% ipython --no-banner

In [1]: import numpy as np

In [2]: import numpy.linalg as la

In [3]: np.set_printoptions(suppress=True, linewidth=160)

In [4]: K = np.loadtxt("mat.csv", delimiter=",")

In [5]: print(K)
[[ 0.  0.  0.  0.]
 [ 0. -1. -2.  2.]
 [ 0.  0.  2.  2.]
 [ 0.  2.  3. -2.]]

In [6]: f = np.array([1, 2])

In [7]: print(np.cross(K[3, :3], K[2, :3]))
[4. 0. 0.]

In [8]: print(np.correlate(K[3], K[2], "full"))
[ 0.  4. 10.  2. -4.  0.  0.]

In [9]: print(np.flatnonzero(la.matrix_power((K != 0) + (K.T != 0) + np.eye(4), 4)[1]))
[1 2 3]

In [10]: print(np.round(np.sort(la.eigvals(K).real), 2))
[-4.45  0.    0.45  3.  ]

In [11]: print((K != 0).astype(int))
[[0 0 0 0]
 [0 1 1 1]
 [0 0 1 1]
 [0 1 1 1]]

In [12]: A = np.load("w.npy")

In [13]: print(A)
[[ 9 -2  0  3 -2]
 [ 9  3  3  3  0]
 [ 6 -1  3  2 -2]
 [-3 -3  3 -1  2]]

In [14]: rng = np.random.default_rng(82783)

In [15]: A2 = A + rng.integers(-2, 3, (4, 1)) @ rng.integers(-2, 3, (1, 5))

In [16]: print(A2)
[[ 9  2 -2  7 -4]
 [ 9  7  1  7 -2]
 [ 6 -1  3  2 -2]
 [-3 -1  2  1  1]]

In [17]: print(A2 - A)
[[ 0  4 -2  4 -2]
 [ 0  4 -2  4 -2]
 [ 0  0  0  0  0]
 [ 0  2 -1  2 -1]]

In [18]: print(np.round(la.svd(A2 - A, compute_uv=False), 2) + 0)
[9.49 0.   0.   0.  ]

In [19]: left, sig, Vh = la.svd(A2, full_matrices=False)

In [20]: print(np.round(left.T @ left, 2) + 0)
[[1. 0. 0. 0.]
 [0. 1. 0. 0.]
 [0. 0. 1. 0.]
 [0. 0. 0. 1.]]

In [21]: print(left.shape, sig.shape, Vh.shape)
(4, 4) (4,) (4, 5)

In [22]: print((sig > 1e-8).sum())
4

In [23]: print(np.abs(left[:, 0]).round(6).argmax())
1

In [24]: print(np.round(sig / sig[0], 2))
[1.   0.27 0.23 0.15]

In [25]: print(np.round(np.sqrt((sig ** 2).sum()), 2), np.round(la.norm(A2), 2))
20.2 20.2

In [26]: print(np.round(Vh @ Vh.T, 2) + 0)
[[1. 0. 0. 0.]
 [0. 1. 0. 0.]
 [0. 0. 1. 0.]
 [0. 0. 0. 1.]]

In [27]: print(np.round(np.abs(Vh[0]), 2) + 0)
[0.75 0.32 0.   0.52 0.25]
